$ python -q
>>> import numpy as np
>>> np.set_printoptions(suppress=True, linewidth=200)
>>> F = np.loadtxt("test7.csv", delimiter=",")
>>> print(F.round(2))
[[-0.97  0.19 -0.17]
 [-0.24 -0.46  0.86]
 [ 0.08  0.87  0.49]]
>>> # orthonormal columns
>>> w1 = np.array([[-1, 2, 0, -1, -1], [2, -1, 0, -2, 1], [0, -1, -2, -2, 1]])
>>> coef = np.array([0, 1, 2, 3, 2])
>>> act = np.maximum(F @ w1 + coef, 0)
>>> print(np.linalg.matrix_rank(act))
3
>>> W2 = np.array([[-7, 6], [6, 6], [4, -5], [-9, 1], [9, 2]])
>>> np.round(act @ W2, 2)
array([[-8.63,  6.21],
       [ 3.62,  6.99],
       [20.13, 11.58]])
>>> print(w1 @ W2)
[[19  3]
 [ 7  6]
 [13  4]]
>>> hat = np.triu(np.array([[1, 4, 4], [5, 1, 4], [0, 2, 5]]), 1) + np.eye(3)
>>> M2 = hat @ F @ np.linalg.inv(hat)
>>> np.round(np.poly(M2), 2)
array([ 1.  ,  0.94, -0.94, -1.  ])
>>> M2.round(2)
array([[ -1.61,   8.28, -21.48],
       [  0.08,   2.7 ,  -8.31],
       [  0.08,   0.55,  -2.02]])
>>> round(np.trace(M2), 2), np.round(np.trace(F), 2)
(np.float64(-0.94), np.float64(-0.94))
>>> m1 = np.load("x.npy")
>>> print(m1)
[[1 0 0 0]
 [0 0 1 0]
 [0 1 0 0]
 [0 0 0 1]]
>>> # a transition matrix
>>> M2 = np.linalg.inv(m1)
>>> np.round(np.linalg.cond(m1), 2)
np.float64(1.0)
>>> print(np.round(np.linalg.inv(M2), 2))
[[1. 0. 0. 0.]
 [0. 0. 1. 0.]
 [0. 1. 0. 0.]
 [0. 0. 0. 1.]]
>>> np.round(np.linalg.det(m1) * M2, 2)
array([[-1., -0., -0., -0.],
       [-0., -0., -1., -0.],
       [-0., -1., -0., -0.],
       [-0., -0., -0., -1.]])
>>> M2
array([[1., 0., 0., 0.],
       [0., 0., 1., 0.],
       [0., 1., 0., 0.],
       [0., 0., 0., 1.]])
>>> rng = np.random.default_rng(2)
>>> z = rng.permutation(4)
>>> M2 = m1[:, z] * rng.choice([-1, 1], 4)
>>> M2
array([[ 0,  0,  1,  0],
       [ 0, -1,  0,  0],
       [ 0,  0,  0, -1],
       [-1,  0,  0,  0]])
>>> Uu, _, Vt = np.linalg.svd(m1.T @ M2)
>>> np.round(np.linalg.lstsq(m1, M2)[0], 2)
array([[ 0.,  0.,  1.,  0.],
       [ 0.,  0.,  0., -1.],
       [ 0., -1.,  0.,  0.],
       [-1.,  0.,  0.,  0.]])
>>> r0 = np.array([2, 2, -3, -1])
>>> M2 = m1 + np.outer(r0, np.eye(4)[1])
>>> round(np.linalg.det(M2) / np.linalg.det(m1), 2), round(float(1 + np.linalg.solve(m1, r0)[1]), 2)
(np.float64(-2.0), -2.0)
>>> np.linalg.matrix_rank(np.linalg.inv(M2) - np.linalg.inv(m1), tol=1e-8)
np.int64(1)
>>> print(M2)
[[ 1.  2.  0.  0.]
 [ 0.  2.  1.  0.]
 [ 0. -2.  0.  0.]
 [ 0. -1.  0.  1.]]
>>> E = 0.9 ** np.abs(np.subtract.outer(np.arange(2), np.arange(2)))
>>> E
array([[1. , 0.9],
       [0.9, 1. ]])
>>> # symmetric
>>> low = np.linalg.cholesky(E)
>>> np.round(np.diag(low) ** 2, 2)
array([1.  , 0.19])
>>> print(np.linalg.eigvalsh(E).min() > 0)
True
>>> low @ low.T
array([[1. , 0.9],
       [0.9, 1. ]])
>>> hat = np.triu(np.array([[-9, 5], [-4, 0]]), 1) + np.eye(2)
>>> M2 = hat @ E @ np.linalg.inv(hat)
>>> np.linalg.matrix_rank(M2)
np.int64(2)
>>> print(round(float(np.linalg.det(M2)), 2))
0.19
>>> np.round(np.poly(M2), 2)
array([ 1.  , -2.  ,  0.19])
>>> hat @ E - E @ hat
array([[ 4.5,  0. ],
       [ 0. , -4.5]])
>>> Uu, sv, Vt = np.linalg.svd(E, full_matrices=False)
>>> np.abs(Uu[:, 0]).round(6).argmax()
np.int64(0)
>>> print(np.round(Uu.T @ E @ Vt.T, 2) + 0)
[[1.9 0. ]
 [0.  0.1]]
>>> print(Uu.shape, sv.shape, Vt.shape)
(2, 2) (2,) (2, 2)
>>> (sv > 1e-8).sum()
np.int64(2)
>>> sv.round(2)
array([1.9, 0.1])
>>> np.round(np.cumsum(sv ** 2) / np.sum(sv ** 2), 2)
array([1., 1.])
>>> r0 = np.array([1, 4])
>>> M2 = E + np.outer(r0, np.eye(2)[1])
>>> print(M2)
[[1.  1.9]
 [0.9 5. ]]
>>> Uu, sv, Vt = np.linalg.svd(M2, full_matrices=False)
>>> print(sv.round(2))
[5.48 0.6 ]
>>> np.round(np.cumsum(sv ** 2) / np.sum(sv ** 2), 2)
array([0.99, 1.  ])
>>> data = np.load("w.npy")
>>> data
array([[ 1, -2,  4, -8],
       [ 1, -1,  1, -1],
       [ 1,  0,  0,  0]])
>>> # row 0 dominates
>>> M2 = np.array([[-8, -8, 3], [4, -8, 3], [9, 6, -6], [4, -9, -4]])
>>> np.linalg.matrix_rank(np.vstack([data, M2.T]))
np.int64(4)
>>> np.einsum("ik,kj->ji", data, M2)
array([[-12,  -7,  -8],
       [104,  15,  -8],
       [  5,  -2,   3]])
>>> np.einsum("ij,ij->i", data, data)
array([85,  4,  1])
>>> data @ M2
array([[-12, 104,   5],
       [ -7,  15,  -2],
       [ -8,  -8,   3]])
>>> blk = np.stack([data, 2 * data, data[::-1]])
>>> np.round(np.linalg.norm(blk, axis=(1, 2)), 2)
array([ 9.49, 18.97,  9.49])
>>> C2 = data.T @ data
>>> print(np.round(np.linalg.eigvalsh(C2)[::-1], 2) + 0)
[87.7   1.97  0.32  0.  ]
>>> np.round(np.linalg.svd(data, compute_uv=False) ** 2, 2)
array([87.7 ,  1.97,  0.32])
>>> np.allclose(C2, C2.T)
True
>>> C2
array([[  3,  -3,   5,  -9],
       [ -3,   5,  -9,  17],
       [  5,  -9,  17, -33],
       [ -9,  17, -33,  65]])
>>> Uu, sv, Vt = np.linalg.svd(C2)
>>> sv.round(2) + 0
array([87.7 ,  1.97,  0.32,  0.  ])
>>> M2 = Uu[:, :3] @ np.diag(sv[:3]) @ Vt[:3]
>>> round(float(np.linalg.norm(C2 - M2) / np.linalg.norm(C2)), 2)
0.0
>>> M2.round(2)
array([[  3.,  -3.,   5.,  -9.],
       [ -3.,   5.,  -9.,  17.],
       [  5.,  -9.,  17., -33.],
       [ -9.,  17., -33.,  65.]])
>>> np.linalg.matrix_rank(C2, rtol=0.05)
np.int64(1)
>>> r0 = np.array([-5, 1])
>>> np.cross(data[2, :3], data[1, :3])
array([ 0, -1, -1])
>>> np.array([np.convolve(row, r0, "same") for row in data])
array([[ -5,  11, -22,  44],
       [ -5,   6,  -6,   6],
       [ -5,   1,   0,   0]])
>>> np.correlate(data[2], data[1], "full")
array([-1,  1, -1,  1,  0,  0,  0])
>>> np.polyval(r0, data[2])
array([-4,  1,  1,  1])
>>> ang = np.sort(rng.uniform(-2, 2, 24))
>>> arr = np.c_[ang, ang ** 2, ang ** 3] @ np.array([[-2, 1, 1], [0, 2, -1], [3, -1, -1]])
>>> arr.round(2)
array([[-13.34,  10.19,   0.69],
       [ -5.43,   5.26,  -0.62],
       [ -3.37,   3.84,  -0.86],
       [ -3.34,   3.81,  -0.86],
       [ -0.39,   1.45,  -0.98],
       [  0.3 ,   0.72,  -0.87],
       [  0.53,   0.38,  -0.76],
       [  0.62,   0.02,  -0.54],
       [  0.53,  -0.09,  -0.37],
       [  0.48,  -0.1 ,  -0.32],
       [  0.23,  -0.09,  -0.13],
       [ -0.09,   0.05,   0.04],
       [ -0.45,   0.36,   0.17],
       [ -0.61,   0.66,   0.18],
       [ -0.61,   0.95,   0.1 ],
       [ -0.51,   1.17,  -0.02],
       [ -0.42,   1.28,  -0.09],
       [ -0.29,   1.41,  -0.2 ],
       [ -0.15,   1.51,  -0.29],
       [  0.46,   1.82,  -0.69],
       [  1.81,   2.19,  -1.45],
       [  8.37,   2.63,  -4.72],
       [ 11.26,   2.57,  -6.07],
       [ 15.87,   2.33,  -8.16]])
>>> hat = arr @ np.linalg.solve(arr.T @ arr, arr.T)
>>> np.allclose(hat @ hat, hat)
True
>>> print(round(np.trace(hat), 2))
3.0
>>> np.round(hat @ arr[:, 0], 2)
array([-13.34,  -5.43,  -3.37,  -3.34,  -0.39,   0.3 ,   0.53,   0.62,   0.53,   0.48,   0.23,  -0.09,  -0.45,  -0.61,  -0.61,  -0.51,  -0.42,  -0.29,  -0.15,   0.46,   1.81,   8.37,  11.26,  15.87])
>>> Xc = arr - arr.mean(axis=0)
>>> Uu, sv, Vt = np.linalg.svd(Xc, full_matrices=False)
>>> np.round(np.abs(Vt[-1]), 2)
array([0.36, 0.43, 0.83])
>>> np.searchsorted(np.cumsum(sv ** 2) / (sv ** 2).sum(), 0.9) + 1
np.int64(2)
>>> W2 = arr[[5, 4]].astype(float)
>>> for _ in range(3):
...     z = np.linalg.norm(arr[:, None] - W2, axis=-1).argmin(axis=1)
...     W2 = np.array([arr[z == j].mean(axis=0) for j in range(2)])
... 
>>> z
array([1, 1, 1, 1, 1, 0, 0, 0, 0, 0, 1, 1, 1, 1, 1, 1, 1, 1, 1, 1, 0, 0, 0, 0])
>>> W2.round(2)
array([[ 4.42,  1.18, -2.59],
       [-1.89,  2.24, -0.24]])
>>> np.round(W2[1] - W2[0], 2)
array([-6.31,  1.06,  2.35])
>>> print(np.bincount(z))
[ 9 15]
>>> X = np.loadtxt("m.csv", delimiter=",")
>>> X
array([[0., 0., 4.],
       [0., 0., 0.],
       [4., 0., 0.]])
>>> np.linalg.cond(X) > 100
np.True_
>>> [round(float(x), 2) for x in np.linalg.svd(X, compute_uv=False)[:3]]
[4.0, 4.0, 0.0]
>>> print(round(float(np.trace(np.linalg.pinv(X) @ X)), 2))
2.0
>>> np.round(X @ np.linalg.pinv(X) @ X, 2)
array([[0., 0., 4.],
       [0., 0., 0.],
       [4., 0., 0.]])
>>> np.allclose(X[:-1].T @ np.linalg.lstsq(X[:-1].T, X[-1])[0], X[-1])
False
>>> M2 = np.array([[-4, -5, -5], [5, -1, 5], [-2, 2, 1]])
>>> np.linalg.matrix_rank(np.vstack([X, M2.T]))
np.int64(3)
>>> np.einsum("ik,kj->ji", X, M2)
array([[ -8.,   0., -16.],
       [  8.,   0., -20.],
       [  4.,   0., -20.]])
>>> print(np.einsum("ij->j", X))
[4. 0. 4.]
>>> np.einsum("ij,ij->i", X, X)
array([16.,  0., 16.])
>>> ang = np.radians(72)
>>> Rm = np.eye(3)
>>> Rm[0, 0] = Rm[1, 1] = np.cos(ang)
>>> Rm[0, 1], Rm[1, 0] = -np.sin(ang), np.sin(ang)
>>> Rm.round(2)
array([[ 0.31, -0.95,  0.  ],
       [ 0.95,  0.31,  0.  ],
       [ 0.  ,  0.  ,  1.  ]])
>>> M2 = X @ Rm.T
>>> np.allclose(X @ X.T, M2 @ M2.T)
True
>>> print(np.allclose(np.linalg.norm(X, axis=1), np.linalg.norm(M2, axis=1)))
True
>>> np.round(np.abs(M2 - X).max(axis=0), 2)
array([2.76, 3.8 , 0.  ])
>>> J = np.loadtxt("data.csv", delimiter=",")
>>> J
array([[0., 0., 2.],
       [1., 2., 1.],
       [1., 2., 0.]])
>>> # looks like rank 2
>>> Uu, sv, Vt = np.linalg.svd(J)
>>> vecs = Vt[:(sv > 1e-8).sum()]
>>> x0 = J[1] + -1 * J[0] + rng.integers(2) * np.eye(3)[0]
>>> x0
array([ 1.,  2., -1.])
>>> np.round(vecs.T @ vecs, 2) + 0
array([[0.2, 0.4, 0. ],
       [0.4, 0.8, 0. ],
       [0. , 0. , 1. ]])
>>> np.allclose(vecs.T @ vecs @ x0, x0)
True
>>> np.allclose(J[:-1].T @ np.linalg.lstsq(J[:-1].T, J[-1])[0], J[-1])
True
>>> np.linalg.lstsq(J[:-1].T, J[-1])[2]
np.int32(2)
>>> np.abs(np.diag(np.linalg.qr(J)[1])) > 1e-9
array([ True, False,  True])
>>> np.unique(J.round(6), axis=0).shape
(3, 3)
>>> print(np.round(J @ np.linalg.pinv(J) @ J, 2) + 0)
[[0. 0. 2.]
 [1. 2. 1.]
 [1. 2. 0.]]
